% ipython --no-banner

In [1]: import numpy as np

In [2]: np.set_printoptions(suppress=True, linewidth=100)

In [3]: B = np.array([[0.2, -0.6], [2.1, -0.9], [-0.4, -1.8], [1.2, -1.5]])

In [4]: Z = np.array([[-0.6, -0.2, -0.9], [-0.1, 0.0, 1.4]])

In [5]: M = B @ Z

In [6]: M.round(3)
Out[6]: 
array([[-0.06, -0.04, -1.02],
       [-1.17, -0.42, -3.15],
       [ 0.42,  0.08, -2.16],
       [-0.57, -0.24, -3.18]])

In [7]: # column 2 dominates

In [8]: print(np.round(np.linalg.norm(M, "nuc"), 3))
6.215

In [9]: print(round(np.linalg.norm(M) ** 2 / np.linalg.norm(M, 2) ** 2, 3))
1.04

In [10]: np.round(np.linalg.norm(M[0] - M[2]), 3)
Out[10]: np.float64(1.243)

In [11]: round(np.linalg.norm(M[0], 1), 3), np.round(np.linalg.norm(M[0], np.inf), 3)
Out[11]: (np.float64(1.12), np.float64(1.02))

In [12]: np.round(np.linalg.norm(M, axis=0), 3)
Out[12]: array([1.369, 0.492, 5.074])

In [13]: np.round(np.linalg.norm(M, axis=1), 3)
Out[13]: array([1.023, 3.386, 2.202, 3.24 ])

In [14]: print(np.linalg.norm(M, axis=1).argmax())
1

In [15]: Uu, s, VT = np.linalg.svd(M)

In [16]: evecs = VT[:(s > 1e-8).sum()]

In [17]: rng = np.random.default_rng(549)

In [18]: x = M[1] + 3 * M[3] + rng.integers(2) * np.eye(3)[2]

In [19]: x.round(3)
Out[19]: array([ -2.88,  -1.14, -12.69])

In [20]: np.round(np.linalg.norm(x - evecs.T @ evecs @ x), 3)
Out[20]: np.float64(0.0)

In [21]: np.allclose(evecs.T @ evecs @ x, x)
Out[21]: True

In [22]: np.linalg.matrix_rank(np.vstack([M, x]))
Out[22]: np.int64(2)

In [23]: print(np.round(evecs.T @ evecs, 3))
[[ 0.917  0.276 -0.006]
 [ 0.276  0.084  0.02 ]
 [-0.006  0.02   1.   ]]

In [24]: K = np.load("m.npy")

In [25]: print(K)
[[-2. -3. -3.  0.]
 [-3. -2. -3.  0.]
 [-3. -3. -2.  0.]
 [ 0.  0.  0. -2.]]

In [26]: # symmetric

In [27]: hat = np.triu(np.array([[2, 2, 3, 1], [0, 1, 0, 0], [0, 2, 2, 3], [2, 3, 0, 2]]), 1) + np.eye(4)

In [28]: B = hat @ K @ np.linalg.inv(hat)

In [29]: np.linalg.matrix_rank(B)
Out[29]: np.int64(4)

In [30]: np.round(np.poly(B), 3)
Out[30]: array([  1.,   8.,  -3., -22.,  16.])

In [31]: Uu, s, VT = np.linalg.svd(M)

In [32]: s.round(3) + 0
Out[32]: array([5.174, 1.041, 0.   ])

In [33]: B = Uu[:, :2] @ np.diag(s[:2]) @ VT[:2]

In [34]: print(B.round(3))
[[-0.06 -0.04 -1.02]
 [-1.17 -0.42 -3.15]
 [ 0.42  0.08 -2.16]
 [-0.57 -0.24 -3.18]]

In [35]: print(round(float(np.linalg.norm(M - B) / np.linalg.norm(M)), 3))
0.0

In [36]: np.linalg.matrix_rank(M, rtol=0.05)
Out[36]: np.int64(2)

In [37]: print(np.round(np.abs(M - B).max(), 3))
0.0
